$ python3 -q
>>> import numpy as np
>>> import numpy.linalg as la
>>> np.set_printoptions(precision=3, suppress=True, linewidth=140, legacy="1.25")
>>> f = np.array([0, 1, -1, -2])
>>> g = np.array([1, 8, 2, 6])
>>> arr = f[:, None] + g[None, :]
>>> arr
array([[ 1,  8,  2,  6],
       [ 2,  9,  3,  7],
       [ 0,  7,  1,  5],
       [-1,  6,  0,  4]])
>>> # rank 2
>>> left, sig, vt = la.svd(arr)
>>> np.argmax(sig[:-1] / (sig[1:] + 1e-6)) + 1
2
>>> other = left[:, :2] @ np.diag(sig[:2]) @ vt[:2]
>>> other.round(3) + 0
array([[ 1.,  8.,  2.,  6.],
       [ 2.,  9.,  3.,  7.],
       [ 0.,  7.,  1.,  5.],
       [-1.,  6.,  0.,  4.]])
>>> la.matrix_rank(other)
2
>>> np.round(la.norm(arr[2], 1), 3), round(la.norm(arr[2], np.inf), 3)
(13.0, 7.0)
>>> round(la.norm(arr[2] - arr[1]), 3)
4.0
>>> round(la.norm(arr, 2), 3)
19.207
>>> th = np.deg2rad(36)
>>> X = np.eye(3)
>>> X[np.ix_([0, 2], [0, 2])] = [[np.cos(th), -np.sin(th)], [np.sin(th), np.cos(th)]]
>>> X
array([[ 0.809,  0.   , -0.588],
       [ 0.   ,  1.   ,  0.   ],
       [ 0.588,  0.   ,  0.809]])
>>> # splits into 2 blocks
>>> X @ X
array([[ 0.309,  0.   , -0.951],
       [ 0.   ,  1.   ,  0.   ],
       [ 0.951,  0.   ,  0.309]])
>>> (X != 0).astype(int)
array([[1, 0, 1],
       [0, 1, 0],
       [1, 0, 1]])
>>> np.flatnonzero(la.matrix_power((X != 0) + (X.T != 0) + np.eye(3), 3)[0])
array([0, 2])
>>> np.round(la.det(arr[::-1]), 3)
0.0
>>> np.kron(np.eye(2, dtype=int), arr)
array([[ 1,  8,  2,  6,  0,  0,  0,  0],
       [ 2,  9,  3,  7,  0,  0,  0,  0],
       [ 0,  7,  1,  5,  0,  0,  0,  0],
       [-1,  6,  0,  4,  0,  0,  0,  0],
       [ 0,  0,  0,  0,  1,  8,  2,  6],
       [ 0,  0,  0,  0,  2,  9,  3,  7],
       [ 0,  0,  0,  0,  0,  7,  1,  5],
       [ 0,  0,  0,  0, -1,  6,  0,  4]])
>>> np.round(np.poly(arr), 3) + 0
array([  1., -15., -10.,   0.,   0.])
>>> np.einsum("ii->", arr)
15
>>> np.einsum("ij,ji->", arr, arr)
245
>>> round(la.det(2 * arr), 3), round(la.det(arr), 3)
(0.0, 0.0)
>>> round(float(la.eigvals(arr).sum().real), 3)
15.0
>>> np.round(la.eigvals(arr), 3) + 0
array([15.639, -0.639,  0.   ,  0.   ])
>>> x = np.array([2, -2, 3])
>>> np.abs(la.eigvals(X))
array([1., 1., 1.])
>>> np.sort(np.abs(np.degrees(np.angle(la.eigvals(X)))))
array([ 0., 36., 36.])
>>> [p for p in range(1, 25) if np.allclose(la.matrix_power(X, p), np.eye(3))]
[10, 20]
>>> la.norm(X, axis=0)
array([1., 1., 1.])
>>> np.round(X @ X.T, 3) + 0
array([[1., 0., 0.],
       [0., 1., 0.],
       [0., 0., 1.]])
>>> P = np.triu(np.array([[1, 0, 1], [2, 2, -2], [0, 2, 1]]), 1) + np.eye(3)
>>> other = P @ X @ la.inv(P)
>>> np.round(np.trace(other), 3), round(float(np.trace(X)), 3)
(2.618, 2.618)
>>> other
array([[ 1.397,  0.   , -1.176],
       [-1.176,  1.   ,  1.558],
       [ 0.588,  0.   ,  0.221]])
>>> P @ X - X @ P
array([[ 0.588,  0.   ,  0.   ],
       [-1.176,  0.   ,  0.382],
       [ 0.   ,  0.   , -0.588]])
>>> la.matrix_rank(other)
3
>>> W0 = np.load("dump.npy")
>>> W0
array([[-32.167, -19.664, -44.005],
       [ -7.104, -17.341,  40.615],
       [ -8.226, -18.889,  42.91 ],
       [ -7.179, -18.02 ,  41.153],
       [ -8.386, -20.15 ,  42.445],
       [-32.089, -18.898, -45.535],
       [ -7.672, -17.016,  42.23 ],
       [-26.774, -13.321,  -8.73 ],
       [-27.298, -14.686,  -6.448],
       [-33.232, -21.293, -43.385],
       [-25.497, -15.703,  -5.623],
       [-24.539, -14.87 ,  -6.182],
       [-31.327, -21.268, -44.145],
       [-32.934, -19.725, -43.246],
       [-24.698, -16.472,  -6.222],
       [-32.441, -19.925, -42.423]])
>>> P = W0 @ la.solve(W0.T @ W0, W0.T)
>>> la.matrix_rank(np.eye(16) - P)
13
>>> np.round(np.trace(P), 3)
3.0
